$ ipython --no-banner

In [1]: import numpy as np

In [2]: import numpy.linalg as la

In [3]: np.set_printoptions(precision=3, suppress=True, linewidth=120, floatmode="fixed")

In [4]: def tidy(a):
   ...:     return np.round(a, 3) + 0
   ...: 

In [5]: W0 = np.load("sample12.npy")

In [6]: tidy(W0)
Out[6]: 
array([[ 0.149,  0.204, -0.387, -0.445,  0.086,  0.243,  0.072, -0.079,  0.575, -0.092, -0.398,  0.004, -0.073,
         0.085],
       [-0.223, -0.021,  0.150,  0.172,  0.180, -0.136,  0.194,  0.087,  0.133,  0.418, -0.176, -0.084, -0.170,
         0.736],
       [-0.397, -0.101,  0.143,  0.383, -0.116,  0.585, -0.051,  0.086,  0.399, -0.042,  0.100,  0.342,  0.073,
        -0.071],
       [-0.050,  0.027,  0.024,  0.081, -0.079,  0.121,  0.518,  0.504,  0.077,  0.003,  0.005, -0.550, -0.195,
        -0.314],
       [-0.422, -0.040,  0.355, -0.010, -0.002, -0.266, -0.211, -0.374,  0.268, -0.364, -0.180, -0.431, -0.077,
        -0.100],
       [-0.248, -0.594, -0.472,  0.095,  0.037, -0.013,  0.188, -0.028, -0.196, -0.185, -0.301, -0.076,  0.378,
         0.071],
       [-0.199,  0.013,  0.134, -0.146,  0.277,  0.427, -0.011, -0.193, -0.495,  0.171, -0.406,  0.047, -0.377,
        -0.203],
       [-0.546,  0.233, -0.173, -0.279, -0.024, -0.297,  0.229,  0.208, -0.117, -0.294,  0.161,  0.412, -0.242,
         0.025],
       [ 0.149, -0.049,  0.148, -0.095,  0.278,  0.282,  0.486, -0.399, -0.059, -0.355,  0.439, -0.069,  0.024,
         0.254],
       [-0.149,  0.302,  0.250, -0.105,  0.408, -0.115,  0.226,  0.032,  0.055,  0.221, -0.121,  0.094,  0.667,
        -0.247],
       [-0.099, -0.389, -0.043, -0.319,  0.556,  0.031, -0.371,  0.304,  0.150,  0.101,  0.370, -0.116, -0.087,
        -0.056],
       [ 0.149,  0.331, -0.115,  0.469,  0.462,  0.018, -0.216,  0.273, -0.107, -0.489, -0.178, -0.032, -0.028,
         0.129],
       [ 0.099, -0.117,  0.471, -0.396, -0.250,  0.189, -0.106,  0.417, -0.161, -0.311, -0.215,  0.027,  0.225,
         0.307],
       [-0.323,  0.412, -0.297, -0.109, -0.180,  0.305, -0.266, -0.041, -0.225,  0.111,  0.254, -0.426,  0.261,
         0.225]])

In [7]: vec = np.array([-5, -1, -3, -4, -5, -3, -1, 2, -5, -4, -3, -3, -2, 1])

In [8]: y = W0 @ vec

In [9]: tidy(y)
Out[9]: array([-0.487, -0.996, -4.199,  1.656,  3.400,  4.644,  1.537,  5.885, -3.469, -4.406, -1.405, -0.902,  3.889,  3.595])

In [10]: tidy(la.solve(W0, W0[:, 3]))
Out[10]: array([0.000, 0.000, 0.000, 1.000, 0.000, 0.000, 0.000, 0.000, 0.000, 0.000, 0.000, 0.000, 0.000, 0.000])

In [11]: tidy(la.solve(W0.T, W0[0]))
Out[11]: array([1.000, 0.000, 0.000, 0.000, 0.000, 0.000, 0.000, 0.000, 0.000, 0.000, 0.000, 0.000, 0.000, 0.000])

In [12]: tidy(la.solve(W0, y + W0[:, 7]))
Out[12]: array([-5.000, -1.000, -3.000, -4.000, -5.000, -3.000, -1.000,  3.000, -5.000, -4.000, -3.000, -3.000, -2.000,  1.000])

In [13]: tidy(la.solve(W0, 5 * y))
Out[13]: 
array([-25.000,  -5.000, -15.000, -20.000, -25.000, -15.000,  -5.000,  10.000, -25.000, -20.000, -15.000, -15.000,
       -10.000,   5.000])

In [14]: rng = np.random.default_rng(704)

In [15]: A2 = W0 + rng.integers(-2, 3, (14, 6)) @ rng.integers(-2, 3, (6, 14))

In [16]: tidy(A2)
Out[16]: 
array([[-0.851,  4.204,  2.613, -5.445,  3.086,  0.243, -1.928,  1.921, -4.425,  2.908, -8.398, -3.996,  5.927,
        -0.915],
       [ 5.777, -3.021,  2.150,  5.172, -2.820, -0.136, -3.806,  1.087,  8.133,  6.418,  4.824,  5.916,  1.830,
        -4.264],
       [-2.397, -3.101, -5.857, -0.617,  0.884,  4.585, -2.051,  5.086, -5.601, -6.042,  5.100,  0.342, -5.927,
         4.929],
       [-4.050, -2.973, -4.976,  4.081,  2.921, -4.879,  8.518,  2.504,  2.077, -9.997,  2.005,  9.450, -8.195,
         5.686],
       [-5.422, -3.040, -6.645,  1.990,  1.998, -4.266, -4.211,  5.626, -2.732,  0.636, -3.180,  0.569, -1.077,
        -3.100],
       [-2.248,  4.406,  0.528, -2.905,  3.037, -3.013,  7.188, -2.028, -1.196, -6.185, -6.301,  2.924, -1.622,
         5.071],
       [ 4.801,  3.013,  8.134, -3.146,  3.277,  2.427,  1.989,  1.807,  0.505,  0.171, -2.406,  5.047,  4.623,
         2.797],
       [ 0.454,  1.233, -3.173,  1.721, -2.024, -4.297, -7.771,  2.208,  2.883,  8.706, -4.839,  1.412,  2.758,
        -8.975],
       [ 0.149,  0.951,  1.148, -0.095,  6.278, -5.718, -3.514,  9.601, -0.059,  4.645, -9.561,  8.931,  7.024,
        -3.746],
       [-3.149,  4.302,  1.250, -4.105,  2.408, -1.115,  3.226, -1.968, -3.945, -1.779, -6.121, -3.906,  1.667,
         1.753],
       [-2.099, -0.389,  1.957, -0.319,  5.556, -2.969,  7.629,  2.304,  0.150, -6.899, -1.630,  6.884, -1.087,
         5.944],
       [-1.851, -0.669,  0.885,  3.469,  0.462, -5.982, -3.216,  0.273,  2.893,  8.511, -6.178, -2.032,  6.972,
        -8.871],
       [ 0.099,  1.883,  2.471, -1.396,  2.750, -0.811,  8.894, -0.583,  0.839, -9.311, -0.215,  7.027, -3.775,
         8.307],
       [-9.323, -1.588, -1.297, -1.109,  5.820, -4.695,  1.734,  3.959, -7.225,  0.111, -7.746, -5.426,  5.261,
        -0.775]])

In [17]: la.matrix_rank(A2 - W0, tol=1e-8)
Out[17]: np.int64(6)

In [18]: tidy(la.svd(A2 - W0, compute_uv=False))
Out[18]: array([40.047, 30.562, 24.600, 22.834, 14.555,  9.211,  0.000,  0.000,  0.000,  0.000,  0.000,  0.000,  0.000,  0.000])

In [19]: arr = np.load("dump.npy")

In [20]: arr
Out[20]: 
array([[ 26, -12,  -2, -34,  -8,  -1,  -5,  18,  18, -23,  -7, -30],
       [-12,  27,  10,   5,  15,  -4,   2,   9, -19,   2, -13,   4],
       [ -2,  10,   4,  -2,   6,  -2,   0,   6,  -6,  -2,  -6,  -2],
       [-34,   5,  -2,  51,  -3,   6,  10, -33, -17,  36,  13,  46],
       [ -8,  15,   6,  -3,  59, -18, -20,   9, -19,  -8,  21,  -8],
       [ -1,  -4,  -2,   6, -18,   6,   7,  -6,   4,   6,  -5,   7],
       [ -5,   2,   0,  10, -20,   7,  10,  -6,   0,   9, -10,  11],
       [ 18,   9,   6, -33,   9,  -6,  -6,  27,   3, -24, -15, -30],
       [ 18, -19,  -6, -17, -19,   4,   0,   3,  19, -10,  -1, -14],
       [-23,   2,  -2,  36,  -8,   6,   9, -24, -10,  26,   7,  33],
       [ -7, -13,  -6,  13,  21,  -5, -10, -15,  -1,   7,  29,   9],
       [-30,   4,  -2,  46,  -8,   7,  11, -30, -14,  33,   9,  42]])

In [21]: arr[12]
Traceback (most recent call last):
  Cell In[21], line 1
    arr[12]
IndexError: index 12 is out of bounds for axis 0 with size 12


In [22]: tidy(arr.mean(axis=0))
Out[22]: array([-5.000,  2.167,  0.333,  6.500,  2.167,  0.000,  0.667, -3.500, -3.500,  4.333,  1.833,  5.667])

In [23]: arr.sum(axis=1)
Out[23]: array([-60,  26,   4,  78,  26,   0,   8, -42, -42,  52,  22,  68])

In [24]: np.zeros(12, 12)
Traceback (most recent call last):
  Cell In[24], line 1
    np.zeros(12, 12)
TypeError: Cannot interpret '12' as a data type


In [25]: np.diff(arr, axis=0)
Out[25]: 
array([[-38,  39,  12,  39,  23,  -3,   7,  -9, -37,  25,  -6,  34],
       [ 10, -17,  -6,  -7,  -9,   2,  -2,  -3,  13,  -4,   7,  -6],
       [-32,  -5,  -6,  53,  -9,   8,  10, -39, -11,  38,  19,  48],
       [ 26,  10,   8, -54,  62, -24, -30,  42,  -2, -44,   8, -54],
       [  7, -19,  -8,   9, -77,  24,  27, -15,  23,  14, -26,  15],
       [ -4,   6,   2,   4,  -2,   1,   3,   0,  -4,   3,  -5,   4],
       [ 23,   7,   6, -43,  29, -13, -16,  33,   3, -33,  -5, -41],
       [  0, -28, -12,  16, -28,  10,   6, -24,  16,  14,  14,  16],
       [-41,  21,   4,  53,  11,   2,   9, -27, -29,  36,   8,  47],
       [ 16, -15,  -4, -23,  29, -11, -19,   9,   9, -19,  22, -24],
       [-23,  17,   4,  33, -29,  12,  21, -15, -13,  26, -20,  33]])

In [26]: la.matrix_rank(arr)
Out[26]: np.int64(3)

In [27]: arr[:, 12]
Traceback (most recent call last):
  Cell In[27], line 1
    arr[:, 12]
IndexError: index 12 is out of bounds for axis 1 with size 12


In [28]: arr - arr[0]
Out[28]: 
array([[  0,   0,   0,   0,   0,   0,   0,   0,   0,   0,   0,   0],
       [-38,  39,  12,  39,  23,  -3,   7,  -9, -37,  25,  -6,  34],
       [-28,  22,   6,  32,  14,  -1,   5, -12, -24,  21,   1,  28],
       [-60,  17,   0,  85,   5,   7,  15, -51, -35,  59,  20,  76],
       [-34,  27,   8,  31,  67, -17, -15,  -9, -37,  15,  28,  22],
       [-27,   8,   0,  40, -10,   7,  12, -24, -14,  29,   2,  37],
       [-31,  14,   2,  44, -12,   8,  15, -24, -18,  32,  -3,  41],
       [ -8,  21,   8,   1,  17,  -5,  -1,   9, -15,  -1,  -8,   0],
       [ -8,  -7,  -4,  17, -11,   5,   5, -15,   1,  13,   6,  16],
       [-49,  14,   0,  70,   0,   7,  14, -42, -28,  49,  14,  63],
       [-33,  -1,  -4,  47,  29,  -4,  -5, -33, -19,  30,  36,  39],
       [-56,  16,   0,  80,   0,   8,  16, -48, -32,  56,  16,  72]])

In [29]: np.unravel_index(np.abs(arr).argmax(), arr.shape)
Out[29]: (np.int64(4), np.int64(4))

In [30]: arr.sum(axis=0)
Out[30]: array([-60,  26,   4,  78,  26,   0,   8, -42, -42,  52,  22,  68])
